>>> import numpy as np
>>> import numpy.linalg as la
>>> np.set_printoptions(precision=3, suppress=True, linewidth=200)
>>> W0 = np.loadtxt("test16.csv", delimiter=",")
>>> print(W0)
[[-0.5   -1.     2.856 -1.7   -0.4   -1.4   -1.4  ]
 [-0.5    0.3    0.011  0.3   -1.7   -2.1    0.   ]
 [ 1.4   -0.1    0.531 -0.8    1.2    0.    -0.3  ]
 [-0.9    0.8    0.393  0.3   -1.8    0.4   -0.3  ]
 [-0.5    0.8    2.864  1.1   -0.8   -0.4   -1.4  ]
 [ 0.1    0.3    2.674 -1.7    0.7    0.1   -1.3  ]
 [-0.8   -0.9   -1.157 -1.3   -1.6   -1.6    0.6  ]
 [-0.2   -0.6    0.298  0.4   -1.2    0.8   -0.2  ]
 [ 1.3   -0.6    0.224 -0.8   -0.7   -1.7   -0.1  ]
 [ 1.9   -1.7    4.788  0.    -2.2   -1.4   -2.3  ]
 [ 0.3    1.2    1.245  0.5    0.4    0.8   -0.6  ]
 [ 1.1    0.6   -0.896 -0.2    1.7    1.     0.5  ]
 [ 0.4   -2.     1.601 -0.1    0.    -0.4   -0.8  ]
 [-1.4    0.     1.207 -0.8   -0.3    0.4   -0.6  ]
 [-0.1   -1.8   -0.723  1.1   -0.3   -1.1    0.3  ]
 [-1.4   -0.9   -1.961  0.8    2.4   -0.3    1.   ]
 [ 1.5    0.4    2.652  0.     0.3   -0.2   -1.3  ]
 [ 0.1    0.2   -1.103  0.     1.    -0.8    0.5  ]
 [ 0.6    0.8   -0.048  0.3    2.2    1.     0.   ]
 [-0.6   -1.5   -0.405 -1.4   -0.8   -0.8    0.1  ]
 [ 0.2   -0.4    2.525 -1.8    0.5    0.8   -1.2  ]
 [ 1.3    1.1    1.574  0.8    0.9   -0.7   -0.8  ]
 [-1.3   -0.9    0.932  1.1    1.     1.1   -0.5  ]
 [-2.    -0.2   -0.002  0.9    1.     0.5    0.   ]
 [-1.8    0.3   -0.198  1.4   -1.     0.9    0.1  ]
 [-0.8    0.4    1.431 -0.4   -1.5   -1.3   -0.8  ]
 [ 1.4    0.3   -0.102 -0.1   -0.1   -0.2    0.   ]
 [-1.    -0.7   -1.821 -1.2    0.6   -0.4    1.   ]
 [ 0.2    1.3    2.931 -0.9    2.4   -1.1   -1.5  ]
 [-1.7   -0.8   -0.046  1.7   -0.1    0.3    0.1  ]
 [-0.2    1.5   -0.092  0.9   -0.9   -0.3    0.   ]
 [-0.8   -1.     0.551 -2.1   -0.4    1.8   -0.3  ]
 [-1.6   -3.4   -3.861  1.3    1.    -0.4    2.   ]
 [-0.6    0.1    0.504 -0.4    1.     2.7   -0.2  ]
 [ 1.    -0.6    0.507  1.2    1.3    0.7   -0.3  ]
 [ 0.4   -0.8   -1.349 -1.1   -1.2   -1.6    0.7  ]
 [-1.5    0.3   -0.66  -0.3    0.8    0.3    0.4  ]
 [-0.8   -1.1    0.884 -0.1    1.4    0.4   -0.4  ]
 [-0.6   -1.1   -0.498  0.8    0.1    0.1    0.3  ]
 [-0.8   -0.3    0.187  0.2   -0.4    1.1   -0.1  ]
 [-0.1   -0.8    0.675  0.1   -1.6   -1.5   -0.3  ]
 [-0.4   -0.2   -0.475  1.4    1.7   -0.2    0.3  ]
 [ 1.3    0.5   -0.272  0.6    0.9   -0.9    0.2  ]
 [ 1.    -0.7    3.295 -0.9   -0.2    0.4   -1.6  ]
 [ 0.     1.9    1.123  0.7    0.9   -0.7   -0.6  ]
 [-0.4    0.3   -0.068  0.9    0.4    1.    -0.1  ]
 [-0.8    0.7   -1.225 -0.5   -0.8   -0.4    0.6  ]
 [-1.3    0.5    1.042 -0.1    2.3    2.3   -0.5  ]
 [-0.2    1.7    2.558  1.     2.5    1.1   -1.3  ]]
>>> dist = la.norm(W0[:, None] - W0[None], axis=-1)
>>> print(np.flatnonzero(dist[45] < dist.mean() / 2))
[10 23 38 39 45]
>>> print(dist[45].round(6).argsort(kind="stable")[:4])
[45 39 38 23]
>>> print((dist + 1e9 * np.eye(49)).round(6).argmin(axis=1))
[ 5 40 26 30 25 20 35 39 40 43 44 18 37 39 38 41 21 42 11  6  5 44 37 29 29 40 42 36  5 23  3 13 15 47 45  6 23 22 29  7  1 17 26 20 21 39 36 33 10]
>>> print(round(float(la.norm(W0, 2) / la.norm(W0)), 3))
0.635
>>> print([round(float(x), 3) for x in la.svd(W0, compute_uv=False)[:3]])
[13.302, 10.083, 7.262]
>>> print(la.matrix_rank(W0, rtol=0.1))
6
>>> print(np.round(np.abs(la.svd(W0)[2][-1]), 3) + 0)
[0.    0.014 0.445 0.003 0.008 0.003 0.896]
>>> print(np.argsort(-la.norm(W0, axis=0).round(6), kind="stable")[:3])
[2 4 5]
>>> Xs = W0 - W0.mean(axis=0)
>>> V = la.svd(Xs)[2][:6]
>>> Y = Xs - Xs @ V.T @ V
>>> print(round(la.norm(Y) / la.norm(Xs), 3))
0.015
>>> print(np.diag(V.T @ V))
[1.    1.    0.803 1.    1.    1.    0.197]
>>> m1 = np.load("data.npy")
>>> print(m1)
[[ 4 -2  0  0  0  0]
 [ 1  0  0  0  0  0]
 [ 5  5  0  0  0  0]
 [ 0  0  4 -2  0  0]
 [ 0  0  1  0  0  0]
 [ 0  0  5  5  0  0]
 [ 0  0  0  0  4 -2]
 [ 0  0  0  0  1  0]
 [ 0  0  0  0  5  5]]
>>> Q, R = la.qr(m1)
>>> print(np.allclose(R.T @ R, m1.T @ m1))
True
>>> print(np.round(np.trace(Q @ Q.T), 3))
6.0
>>> print(np.round(Q.T @ Q, 3) + 0)
[[1. 0. 0. 0. 0. 0.]
 [0. 1. 0. 0. 0. 0.]
 [0. 0. 1. 0. 0. 0.]
 [0. 0. 0. 1. 0. 0.]
 [0. 0. 0. 0. 1. 0.]
 [0. 0. 0. 0. 0. 1.]]
>>> Y = np.c_[m1[:, :4] @ np.array([[1, 6, 8, 3], [1, 6, -2, 7], [0, 4, -7, -4], [-9, -8, 8, 6]]), np.array([3, 3, 2, -2, 0, 0, 1, -1, 3])]
>>> print(Y)
[[  2  12  36  -2   3]
 [  1   6   8   3   3]
 [ 10  60  30  50   2]
 [ 18  32 -44 -28  -2]
 [  0   4  -7  -4   0]
 [-45 -20   5  10   0]
 [  0   0   0   0   1]
 [  0   0   0   0  -1]
 [  0   0   0   0   3]]
>>> print(la.matrix_rank(Y))
5
>>> print(np.round(la.lstsq(m1, Y[:, 0])[0], 3) + 0)
[ 1.  1.  0. -9.  0.  0.]
>>> proj = m1 @ la.solve(m1.T @ m1, m1.T)
>>> print(np.round(np.trace(proj), 3))
6.0
>>> print(proj)
[[ 0.973  0.161 -0.011  0.     0.     0.     0.     0.     0.   ]
 [ 0.161  0.031  0.065  0.     0.     0.     0.     0.     0.   ]
 [-0.011  0.065  0.996  0.     0.     0.     0.     0.     0.   ]
 [ 0.     0.     0.     0.973  0.161 -0.011  0.     0.     0.   ]
 [ 0.     0.     0.     0.161  0.031  0.065  0.     0.     0.   ]
 [ 0.     0.     0.    -0.011  0.065  0.996  0.     0.     0.   ]
 [ 0.     0.     0.     0.     0.     0.     0.973  0.161 -0.011]
 [ 0.     0.     0.     0.     0.     0.     0.161  0.031  0.065]
 [ 0.     0.     0.     0.     0.     0.    -0.011  0.065  0.996]]
>>> print(proj @ m1[:, 0])
[4. 1. 5. 0. 0. 0. 0. 0. 0.]
>>> print(np.allclose(proj @ proj, proj))
True
>>> feats = np.array([[-30, 3, -1, 0, -1, 0],
...     [1, -13, 0, 3, -3, -1],
...     [1, 2, -1, 2, -1, -1],
...     [2, 1, 0, -29, -3, 3],
...     [-2, -2, 0, -2, -27, -1],
...     [-2, 0, -3, 1, -1, 21]])
>>> Y = feats[0, 0] * feats[1:] - np.outer(feats[1:, 0], feats[0])
>>> print(Y)
[[   0  387    1  -90   91   30]
 [   0  -63   31  -60   31   30]
 [   0  -36    2  870   92  -90]
 [   0   66   -2   60  808   30]
 [   0    6   88  -30   28 -630]]
>>> print(np.flatnonzero(~Y.round(6).any(axis=1)))
[]
>>> print(la.matrix_rank(Y), la.matrix_rank(feats))
5 6
>>> theta = np.radians(90)
>>> R = np.eye(6)
>>> R[3, 3] = R[5, 5] = np.cos(theta)
>>> R[3, 5], R[5, 3] = -np.sin(theta), np.sin(theta)
>>> print(R.round(3) + 0)
[[ 1.  0.  0.  0.  0.  0.]
 [ 0.  1.  0.  0.  0.  0.]
 [ 0.  0.  1.  0.  0.  0.]
 [ 0.  0.  0.  0.  0. -1.]
 [ 0.  0.  0.  0.  1.  0.]
 [ 0.  0.  0.  1.  0.  0.]]
>>> Y = feats @ R.T
>>> print(np.abs(Y - feats).max(axis=0))
[ 0.  0.  0. 26.  0. 32.]
>>> J = np.load("case18.npy")
>>> print(J)
[[0 0 0 1 0 0 0]
 [0 0 0 0 0 0 1]
 [0 1 0 0 0 0 0]
 [0 0 0 0 0 1 0]
 [0 0 1 0 0 0 0]
 [1 0 0 0 0 0 0]
 [0 0 0 0 1 0 0]]
>>> Q, R = la.qr(J)
>>> print(Q @ R)
[[0. 0. 0. 1. 0. 0. 0.]
 [0. 0. 0. 0. 0. 0. 1.]
 [0. 1. 0. 0. 0. 0. 0.]
 [0. 0. 0. 0. 0. 1. 0.]
 [0. 0. 1. 0. 0. 0. 0.]
 [1. 0. 0. 0. 0. 0. 0.]
 [0. 0. 0. 0. 1. 0. 0.]]
>>> print(np.trace(Q @ Q.T))
7.0
>>> Q, R = la.qr(feats)
>>> print(np.allclose(R.T @ R, feats.T @ feats))
True
>>> print(np.round(Q.T @ Q, 3) + 0)
[[1. 0. 0. 0. 0. 0.]
 [0. 1. 0. 0. 0. 0.]
 [0. 0. 1. 0. 0. 0.]
 [0. 0. 0. 1. 0. 0.]
 [0. 0. 0. 0. 1. 0.]
 [0. 0. 0. 0. 0. 1.]]
>>> Y = np.array([[2, 0], [1, 2], [1, 0], [1, -2], [1, 2], [1, -1]])
>>> print(np.einsum("ik,kj->ij", m1, Y))
[[  6  -4]
 [  2   0]
 [ 15  10]
 [  2   4]
 [  1   0]
 [ 10 -10]
 [  2  10]
 [  1   2]
 [ 10   5]]
>>> print(m1 @ Y)
[[  6  -4]
 [  2   0]
 [ 15  10]
 [  2   4]
 [  1   0]
 [ 10 -10]
 [  2  10]
 [  1   2]
 [ 10   5]]
>>> print(np.einsum("ij,ij->i", m1, m1))
[20  1 50 20  1 50 20  1 50]
>>> print(np.vstack([m1, Y.T]).shape)
(11, 6)
>>> print(la.matrix_rank(np.vstack([m1, Y.T])))
6
>>> rng = np.random.default_rng(68213)
>>> data = rng.normal(size=(48, 12)) + 20 * np.array([2, 5, 3, 3, 4, 4, 0, 5, 3, 1, 5, 5])
>>> print(data)
[[ 41.325 101.261  58.534  60.054  81.314  80.864  -1.532 100.196  60.616  21.101  99.499  99.723]
 [ 40.704 100.075  59.836  60.531  78.363  79.483  -1.398 101.028  59.638  17.784 102.087 101.454]
 [ 40.453 100.597  62.093  58.544  79.255  79.331  -0.99  101.488  58.856  19.889  97.862 100.689]
 [ 39.247  98.375  59.772  59.903  79.878  79.754  -0.804 100.137  59.729  19.705 100.391 101.229]
 [ 40.188 100.601  59.617  60.248  80.095  80.71   -0.147  98.434  59.758  18.347  99.542 100.021]
 [ 40.337 100.711  61.743  60.281  81.319  78.42   -0.361  99.523  59.683  20.385 100.015  98.546]
 [ 39.62   99.825  60.761  59.6    80.601  77.788   2.843 100.153  59.455  18.761 100.189 101.752]
 [ 40.6    99.293  60.313  61.268  79.71   79.736   2.989 100.408  59.982  20.084 100.926  98.862]
 [ 40.148 100.201  59.842  59.406  80.04   79.406   0.275  99.777  60.42   21.422 102.026 100.157]
 [ 38.969  98.323  60.389  59.879  81.294  80.089  -0.053 101.089  58.987  19.06   97.08   99.699]
 [ 39.984  99.074  57.46   59.202  79.32   76.087  -1.291 100.453  62.112  20.737 100.621 100.878]
 [ 40.152 102.335  59.942  58.56   79.806  80.973  -0.009  98.79   61.133  20.008 101.104 100.435]
 [ 41.966 100.733  61.243  60.646  81.174  80.879  -0.412  98.749  60.533  20.695 102.05  100.198]
 [ 39.212  98.486  59.499  60.413  78.248  78.628  -0.358 100.955  61.266  18.142 100.649 101.005]
 [ 40.366  99.52   61.338  59.758  78.951  80.243  -0.864 100.347  62.47   19.784 100.263 100.571]
 [ 39.387  99.559  61.061  58.821  78.92   79.506   0.719 101.298  59.832  19.103  98.915  97.996]
 [ 40.628  99.913  60.111  61.879  80.956  79.971   3.389 100.986  60.314  20.232  98.066 101.685]
 [ 40.897 100.782  59.056  59.514  79.311  80.355  -0.259 100.538  60.438  19.279 100.226 101.402]
 [ 38.996  98.605  58.305  60.301  78.498  80.71    1.553 100.479  60.8    17.796  99.978  99.356]
 [ 40.301 101.009  59.651  59.968  78.647  77.907  -0.982 102.447  58.073  18.779 100.812  98.786]
 [ 42.017  99.67   59.375  59.599  81.584  78.86    1.937 100.009  60.548  19.717 100.543 101.484]
 [ 39.834 101.037  59.426  58.037  79.734  79.58    0.361  99.657  58.772  21.375  99.74  101.662]
 [ 40.464 101.065  60.323  58.047  79.836  79.14   -1.083 100.379  59.793  20.483 100.376  99.986]
 [ 38.244 100.516  60.902  60.576  78.452  78.664  -0.944  99.961  60.409  18.152 101.728  98.824]
 [ 39.871 100.696  60.488  62.229  80.385  80.562   1.131  99.808  59.391  19.804 101.475  99.95 ]
 [ 40.143 101.361  60.227  59.821  80.335  79.259  -0.778 100.648  60.417  20.608 100.581  99.148]
 [ 40.757  98.463  58.986  60.941  79.225  80.174  -1.235 100.018  59.659  21.158 100.112  99.201]
 [ 38.802 101.124  61.25   60.954  80.332  80.276  -1.396 100.239  59.441  19.688 100.778  99.159]
 [ 38.568  99.858  61.887  60.611  80.091  79.259  -0.122  99.721  58.986  21.331 100.54  100.399]
 [ 40.743 100.55   60.302  59.409  77.944  79.148  -1.43   99.478  61.851  20.662  99.341 100.683]
 [ 41.112 101.628  59.973  60.845  80.981  79.421  -0.636  99.861  60.625  19.907 100.333 100.468]
 [ 39.683 101.512  61.345  58.86   78.985  79.017   0.009 100.545  59.738  20.563  99.652  99.912]
 [ 40.152  99.552  58.686  59.058  81.087  80.204   0.526  98.496  59.219  21.091  99.983  98.787]
 [ 39.524 100.138  60.104  60.946  81.69   80.465   2.115 100.5    60.578  19.656  99.66   99.273]
 [ 41.367 100.578  60.616  60.766  79.357  81.389  -1.699  98.03   59.813  19.676 101.711 101.027]
 [ 39.057 101.276  60.311  60.344  79.081  80.265  -0.715 100.368  60.224  20.823 100.468  98.249]
 [ 39.115  98.613  59.881  60.632  79.948  79.079   0.815  99.693  59.673  18.802 100.171  99.109]
 [ 40.413  99.106  59.69   60.439  80.825  79.999  -1.916  99.151  59.885  21.843  99.251 100.742]
 [ 41.047  97.964  58.383  61.835  82.125  79.203  -0.334  99.876  60.575  21.021 100.412 101.341]
 [ 40.098  99.677  59.715  59.815  78.848  79.865  -0.805  99.639  60.867  19.991  99.515  97.594]
 [ 41.584 102.545  59.377  61.583  82.467  77.667   0.857 100.934  59.691  18.933 101.56   99.724]
 [ 40.597  99.427  60.48   58.428  80.526  81.372   0.008 100.016  59.827  20.862 100.864 100.956]
 [ 39.976  98.445  58.318  59.439  81.381  80.149   0.599  99.74   60.002  20.515 100.535  99.845]
 [ 41.586  99.407  61.133  59.013  80.263  79.425   0.183 100.669  59.914  20.185  98.942 100.277]
 [ 39.43  100.511  60.128  58.636  79.634  78.592   0.132 100.96   59.673  18.671  98.973  99.655]
 [ 40.387  98.334  58.911  61.531  80.662  81.5     0.935 100.048  61.669  19.669 100.424 100.157]
 [ 39.36  100.522  59.334  60.683  79.665  81.382  -0.265 100.616  60.221  19.986 100.356  99.581]
 [ 38.847  98.989  59.702  59.03   79.553  81.185  -1.752  99.669  60.739  20.028  99.224 100.007]]
>>> x0 = np.array([-1, -2, 1, 2, -2, -2, 0, -1, 0, 1, -2, 1])
>>> h1 = np.maximum(data @ x0, 0)
>>> print(np.flatnonzero(h1 > 1e-9))
[]
>>> print(np.tanh(data @ x0))
[-1. -1. -1. -1. -1. -1. -1. -1. -1. -1. -1. -1. -1. -1. -1. -1. -1. -1. -1. -1. -1. -1. -1. -1. -1. -1. -1. -1. -1. -1. -1. -1. -1. -1. -1. -1. -1. -1. -1. -1. -1. -1. -1. -1. -1. -1. -1. -1.]
>>> print(data.T @ h1)
[0. 0. 0. 0. 0. 0. 0. 0. 0. 0. 0. 0.]
